$ python -q
>>> import numpy as np
>>> import numpy.linalg as la
>>> np.set_printoptions(suppress=True, linewidth=160)
>>> data = np.array([[3, 0, 0, 0, 0],
...     [0, 0, 0, 0, 0],
...     [0, 0, 3, 0, 0],
...     [0, 0, 0, -2, 0],
...     [0, 0, 0, 0, 2]])
>>> print([round(float(la.det(data[:i, :i])), 2) + 0 for i in range(1, 6)])
[3.0, 0.0, 0.0, 0.0, 0.0]
>>> print(data @ data)
[[9 0 0 0 0]
 [0 0 0 0 0]
 [0 0 9 0 0]
 [0 0 0 4 0]
 [0 0 0 0 4]]
>>> assert data == data.T
Traceback (most recent call last):
  File "<python-input-6>", line 1, in <module>
    assert data == data.T
           ^^^^^^^^^^^^^^
ValueError: The truth value of an array with more than one element is ambiguous. Use a.any() or a.all()
>>> print((data + data.T) / 2)
[[ 3.  0.  0.  0.  0.]
 [ 0.  0.  0.  0.  0.]
 [ 0.  0.  3.  0.  0.]
 [ 0.  0.  0. -2.  0.]
 [ 0.  0.  0.  0.  2.]]
>>> print(np.trace(data))
6
>>> print(la.matrix_power(data, 2))
[[9 0 0 0 0]
 [0 0 0 0 0]
 [0 0 9 0 0]
 [0 0 0 4 0]
 [0 0 0 0 4]]
>>> print(np.allclose(data @ data.T, data.T @ data))
True
>>> F = np.load("arr.npy")
>>> print(F.round(2))
[[ 4.48  0.73 -0.28 -0.42  0.97  0.74]
 [ 0.73  3.59  0.18  1.71  2.75 -0.09]
 [-0.28  0.18  2.83 -1.93 -1.43 -0.24]
 [-0.42  1.71 -1.93  2.82  1.79 -0.08]
 [ 0.97  2.75 -1.43  1.79  4.75 -1.47]
 [ 0.74 -0.09 -0.24 -0.08 -1.47  3.52]]
>>> rk = la.matrix_rank(F)
>>> print(rk)
5
>>> ns = la.svd(F)[2][rk:].T
>>> print(np.round(F @ ns, 2) + 0)
[[0.]
 [0.]
 [0.]
 [0.]
 [0.]
 [0.]]
>>> print(np.round(ns @ ns.T, 2))
[[ 0.01 -0.04  0.04  0.04  0.02  0.01]
 [-0.04  0.28 -0.3  -0.28 -0.16 -0.08]
 [ 0.04 -0.3   0.32  0.3   0.17  0.08]
 [ 0.04 -0.28  0.3   0.28  0.16  0.08]
 [ 0.02 -0.16  0.17  0.16  0.09  0.05]
 [ 0.01 -0.08  0.08  0.08  0.05  0.02]]
>>> print(np.round(ns[:, 0] / ns[np.abs(ns[:, 0]).round(6).argmax(), 0], 2))
[ 0.14 -0.93  1.    0.93  0.54  0.26]
>>> print([int(la.matrix_rank(np.delete(F, i, axis=0))) for i in range(6)])
[5, 5, 5, 5, 5, 5]
>>> print(np.allclose(F @ ns, 0))
True
>>> T = np.stack([F, 2 * F, F[::-1]])
>>> print(la.matrix_rank(T.reshape(3, -1)))
2
>>> print(T.shape)
(3, 6, 6)
>>> print(np.round(la.det(T), 2) + 0)
[0. 0. 0.]
>>> print(np.round(np.einsum("bij,cij->bc", T, T), 2))
[[132.   264.    36.32]
 [264.   528.    72.64]
 [ 36.32  72.64 132.  ]]
>>> A = np.array([[1, 3, 0, 3, 0], [0, 0, 0, 0, 0], [2, 0, 0, 0, 0]])
>>> print(A)
[[1 3 0 3 0]
 [0 0 0 0 0]
 [2 0 0 0 0]]
>>> rng = np.random.default_rng(6659)
>>> other = A + rng.integers(-2, 3, (3, 2)) @ rng.integers(-2, 3, (2, 5))
>>> print(other)
[[ 1 -2  5 -3  3]
 [ 5  0  0  2 -1]
 [ 6  2 -2  4 -2]]
>>> print(la.matrix_rank(other - A, tol=1e-8))
2
>>> other = np.array([[0, 2, 1], [2, 0, 0]])
>>> C = np.kron(other, A)
>>> print(round(la.norm(C, 2), 2), round(float(la.norm(other, 2) * la.norm(A, 2)), 2))
9.81 9.81
>>> print(C.shape)
(6, 15)
>>> print(la.matrix_rank(C))
4
>>> rk = la.matrix_rank(A)
>>> print(rk)
2
>>> ns = la.svd(A)[2][rk:].T
>>> print(np.allclose(A @ ns, 0))
True
>>> print(la.matrix_rank(A.T @ A), la.matrix_rank(A @ A.T))
2 2
>>> print([int(la.matrix_rank(A[:, :j + 1])) for j in range(5)])
[1, 2, 2, 2, 2]
>>> mat = np.load("block9.npy")
>>> print(mat)
[[-0.18  0.04  0.02]
 [-0.18 -0.27  0.06]
 [ 0.87  0.99 -0.49]
 [ 0.    0.    0.  ]
 [-0.92  0.59  0.14]
 [-1.    0.56  0.4 ]
 [-0.49  0.85 -0.08]
 [-0.72  0.35  0.08]
 [ 0.85 -0.64 -0.08]
 [-0.49  0.12  0.06]
 [ 0.26  0.58 -0.12]
 [ 0.97 -0.45 -0.24]]
>>> lab = mat[:, 0] > np.median(mat[:, 0])
>>> r0 = mat[lab].mean(axis=0) - mat[~lab].mean(axis=0)
>>> print(np.argsort(-np.abs(r0).round(6), kind="stable"))
[0 2 1]
>>> print(lab.astype(int))
[0 0 1 1 0 0 0 0 1 0 1 1]
>>> cen = mat - mat.mean(axis=0)
>>> vecs = la.svd(cen)[2][:2]
>>> other = cen - cen @ vecs.T @ vecs
>>> print(la.norm(other, axis=1).round(6).argmax())
5
>>> cen = (mat - mat.mean(axis=0)) / mat.std(axis=0)
>>> print(np.argwhere(np.abs(cen) > 2))
[[2 2]
 [5 2]]
>>> b = la.lstsq(np.delete(cen, 0, axis=1), cen[:, 0])[0]
>>> print(b.round(2))
[-0.44 -0.86]
>>> print(np.abs(b).argmax())
1
>>> Uu, sig, Vt = la.svd(mat, full_matrices=False)
>>> print(np.round(sig / sig[0], 2))
[1.   0.64 0.1 ]
>>> print(np.round(Vt @ Vt.T, 2) + 0)
[[1. 0. 0.]
 [0. 1. 0.]
 [0. 0. 1.]]
>>> print(np.allclose(Uu * sig @ Vt, mat))
True
>>> print(np.round(np.abs(Vt[0]), 2))
[0.86 0.48 0.18]
>>> print(Uu.shape, sig.shape, Vt.shape)
(12, 3) (3,) (3, 3)
>>> print(np.round(Uu.T @ mat @ Vt.T, 2) + 0)
[[2.58 0.   0.  ]
 [0.   1.65 0.  ]
 [0.   0.   0.25]]
>>> print(np.round(np.cumsum(sig ** 2) / np.sum(sig ** 2), 2))
[0.7  0.99 1.  ]
>>> M = np.array([[1, 1, -2, 1, 2],
...     [0, -2, -2, 2, -1],
...     [2, -1, -1, 2, 2],
...     [-2, 3, 1, 1, 0],
...     [-3, 1, 1, 0, 3],
...     [0, -3, 1, -3, -2]]) * (rng.random((6, 5)) < 0.3)
>>> print(M)
[[ 1  1  0  0  0]
 [ 0 -2 -2  0 -1]
 [ 0  0  0  0  0]
 [ 0  3  1  0  0]
 [ 0  0  1  0  0]
 [ 0 -3  1  0  0]]
>>> Uu, sig, Vt = la.svd(M)
>>> print(np.argmax(sig[:-1] / (sig[1:] + 1e-6)) + 1)
4
>>> other = Uu[:, :4] @ np.diag(sig[:4]) @ Vt[:4]
>>> print(other.round(2) + 0)
[[ 1.  1.  0.  0.  0.]
 [ 0. -2. -2.  0. -1.]
 [ 0.  0.  0.  0.  0.]
 [ 0.  3.  1.  0.  0.]
 [ 0.  0.  1.  0.  0.]
 [ 0. -3.  1.  0.  0.]]
>>> print(round(la.norm(M - other) / la.norm(M), 2))
0.0
>>> print(np.round(la.norm(M - other, 2), 2), round(sig[4], 2))
0.0 0.0
>>> x = np.array([0, -2, -1, -2, -1])
>>> h1 = np.maximum(M @ x, 0)
>>> print(h1)
[0 7 0 0 0 5]
>>> print(np.maximum(M @ x, 0) - np.maximum(-M @ x, 0))
[-2  7  0 -7 -1  5]
>>> J = np.loadtxt("data.csv", delimiter=",")
>>> print(J.round(2))
[[ 0.71  0.71  0.  ]
 [-0.71  0.71  0.  ]
 [ 0.    0.    1.  ]]
>>> # columns are unit length and at right angles
>>> x = np.array([4, -8, -5])
>>> print(round(la.norm(x), 2), np.round(la.norm(J @ x), 2))
10.25 10.25
>>> print(np.round(np.abs(la.eigvals(J)), 2))
[1. 1. 1.]
>>> print(round(la.det(J), 2))
1.0
>>> print([p for p in range(1, 25) if np.allclose(la.matrix_power(J, p), np.eye(3))])
[8, 16, 24]
